>>> import numpy as np
>>> np.set_printoptions(precision=2, suppress=True, linewidth=200, floatmode="fixed")
>>> K = np.array([[3, 2, 0], [2, 0, 2], [1, 2, 0]])
>>> out = np.array([[1, 2, 1], [2, -3, -2], [-1, 3, 1]])
>>> np.linalg.matrix_rank(np.vstack([K, out.T]))
np.int64(3)
>>> np.einsum("ik,kj->ji", K, out)
array([[ 7,  0,  5],
       [ 0, 10, -4],
       [-1,  4, -3]])
>>> ev, V = np.linalg.eig(K)
>>> np.round(K @ V[:, 0] - ev[0] * V[:, 0], 2) + 0
array([0.00, 0.00, 0.00])
>>> np.sort(np.linalg.eigvals(np.linalg.inv(K)))
array([-0.45,  0.23,  1.22])
>>> out = np.linalg.inv(K)
>>> round(float(np.linalg.slogdet(K)[0]), 2)
-1.0
>>> (np.abs(out) > 1e-9).astype(int)
array([[1, 0, 1],
       [1, 0, 1],
       [1, 1, 1]])
>>> np.linalg.det(K) * out
array([[-4.00, -0.00,  4.00],
       [ 2.00, -0.00, -6.00],
       [ 4.00, -4.00, -4.00]])
>>> out
array([[ 0.50,  0.00, -0.50],
       [-0.25,  0.00,  0.75],
       [-0.50,  0.50,  0.50]])
>>> round(float(np.linalg.det(K) * np.linalg.det(out)), 2)
1.0
>>> np.round(K @ out, 2) + 0
array([[1.00, 0.00, 0.00],
       [0.00, 1.00, 0.00],
       [0.00, 0.00, 1.00]])
>>> np.allclose(out, K.T)
False
>>> np.round(np.linalg.cond(K), 2)
np.float64(5.74)
>>> u, g = K[0], K[1]
>>> u @ u
np.int64(13)
>>> u @ g
np.int64(6)
>>> pr = (u @ g) / (u @ u) * u
>>> round(float(np.linalg.norm(u + g) ** 2 + np.linalg.norm(u - g) ** 2), 2)
42.0
>>> (g - pr) @ u
np.float64(0.0)
>>> g - pr
array([ 0.62, -0.92,  2.00])
>>> np.linalg.matrix_rank(np.outer(u, g))
np.int64(1)
>>> W0 = np.load("sample17.npy")
>>> W0
array([[ 1.99, -0.56, -2.38],
       [-0.56,  0.15,  0.66],
       [-2.38,  0.66,  2.85]])
>>> x = np.array([-2, -1, 1])
>>> h = np.maximum(W0 @ x, 0)
>>> np.maximum(W0 @ x, 0) - np.maximum(-W0 @ x, 0)
array([-5.81,  1.62,  6.96])
>>> np.maximum(W0 @ (3 * x), 0)
array([ 0.00,  4.86, 20.87])
>>> rk = np.linalg.matrix_rank(W0)
>>> rk
np.int64(1)
>>> null = np.linalg.svd(W0)[2][rk:].T
>>> np.linalg.matrix_rank(W0.T @ W0), np.linalg.matrix_rank(W0 @ W0.T)
(np.int64(1), np.int64(1))
>>> [int(np.linalg.matrix_rank(W0[:i])) for i in range(1, len(W0) + 1)]
[1, 1, 1]
>>> np.round(W0 @ null, 2) + 0
array([[0.00, 0.00],
       [0.00, 0.00],
       [0.00, 0.00]])
>>> [int(np.linalg.matrix_rank(W0[:, :j + 1])) for j in range(3)]
[1, 1, 1]
>>> null @ null.T
array([[ 0.60,  0.11,  0.48],
       [ 0.11,  0.97, -0.13],
       [ 0.48, -0.13,  0.43]])
>>> np.allclose(W0 @ null, 0)
True
>>> out = np.array([[2, 1, 0, 1, 0], [2, 0, 1, 0, 0], [0, 2, 1, 0, 0], [2, 0, 2, 1, 1]])
>>> X = out.T @ out
>>> X
array([[12,  2,  6,  4,  2],
       [ 2,  5,  2,  1,  0],
       [ 6,  2,  6,  2,  2],
       [ 4,  1,  2,  2,  1],
       [ 2,  0,  2,  1,  1]])
>>> left, sig, Vh = np.linalg.svd(X)
>>> V = Vh[:(sig > 1e-8).sum()]
>>> rng = np.random.default_rng(37029)
>>> x = X[1] + 3 * X[3] + rng.integers(2) * np.eye(5)[4]
>>> x
array([14.00,  8.00,  8.00,  7.00,  3.00])
>>> np.round(np.linalg.norm(x - V.T @ V @ x), 2)
np.float64(0.0)
>>> np.linalg.matrix_rank(np.vstack([X, x]))
np.int64(4)
